In [1]: import numpy as np

In [2]: from numpy import linalg as LA

In [3]: np.set_printoptions(precision=3, suppress=True, linewidth=140, sign=" ")

In [4]: W0 = np.array([[-2.0, 1.0, 1.0, 1.0, 1.0],
   ...:     [1.0, -2.0, 1.0, 1.0, 1.0],
   ...:     [1.0, 1.0, -2.0, 1.0, 1.0],
   ...:     [1.0, 1.0, 1.0, -2.0, 1.0],
   ...:     [1.0, 1.0, 1.0, 1.0, -2.0]])

In [5]: Q = W0.astype(float).copy()

In [6]: for j in range(5):
   ...:     Q[:, j] -= Q[:, :j] @ (Q[:, :j].T @ Q[:, j])
   ...:     Q[:, j] /= LA.norm(Q[:, j])
   ...: 

In [7]: np.round(Q.T @ W0, 3) + 0
Out[7]: 
array([[ 2.828, -0.354, -0.354, -0.354, -0.354],
       [ 0.   ,  2.806, -0.401, -0.401, -0.401],
       [ 0.   ,  0.   ,  2.777, -0.463, -0.463],
       [ 0.   ,  0.   ,  0.   ,  2.739, -0.548],
       [ 0.   ,  0.   ,  0.   ,  0.   ,  2.683]])

In [8]: np.fft.fft(W0[0])
Out[8]: array([ 2.+0.j, -3.+0.j, -3.+0.j, -3.+0.j, -3.+0.j])

In [9]: (W0 @ W0)[0]
Out[9]: array([ 8., -1., -1., -1., -1.])

In [10]: W0 @ np.ones(5)
Out[10]: array([ 2.,  2.,  2.,  2.,  2.])

In [11]: r0, v = W0[0], W0[3]

In [12]: r0 @ v
Out[12]: np.float64(-1.0)

In [13]: p = (r0 @ v) / (r0 @ r0) * r0

In [14]: round(float(LA.norm(r0 + v) ** 2 + LA.norm(r0 - v) ** 2), 3)
Out[14]: 32.0

In [15]: sig = 3 * 0.9 ** np.arange(3)

In [16]: Q, _ = LA.qr(np.array([[-0.9, 0.4, 1.6], [-2.0, -0.2, -0.4], [-1.4, 1.4, -0.4]]))

In [17]: rng = np.random.default_rng(2934)

In [18]: X = rng.normal(size=(13, 3)) * sig @ Q

In [19]: X
Out[19]: 
array([[-6.524,  2.354,  1.914],
       [ 0.895,  1.028, -4.707],
       [ 0.896, -0.566,  4.296],
       [ 0.422, -0.944, -2.472],
       [-1.806,  3.177, -3.29 ],
       [ 4.606,  2.125,  4.105],
       [-0.036,  2.932,  0.564],
       [-0.371, -3.304,  2.183],
       [-2.796, -2.42 ,  4.536],
       [ 0.708,  1.038, -5.62 ],
       [-0.871,  0.845, -2.118],
       [-0.44 , -2.04 ,  1.657],
       [ 1.445,  2.487,  0.283]])

In [20]: hat = X @ LA.solve(X.T @ X, X.T)

In [21]: hat @ X[:, 0]
Out[21]: array([-6.524,  0.895,  0.896,  0.422, -1.806,  4.606, -0.036, -0.371, -2.796,  0.708, -0.871, -0.44 ,  1.445])

In [22]: np.allclose(hat @ hat, hat)
Out[22]: True
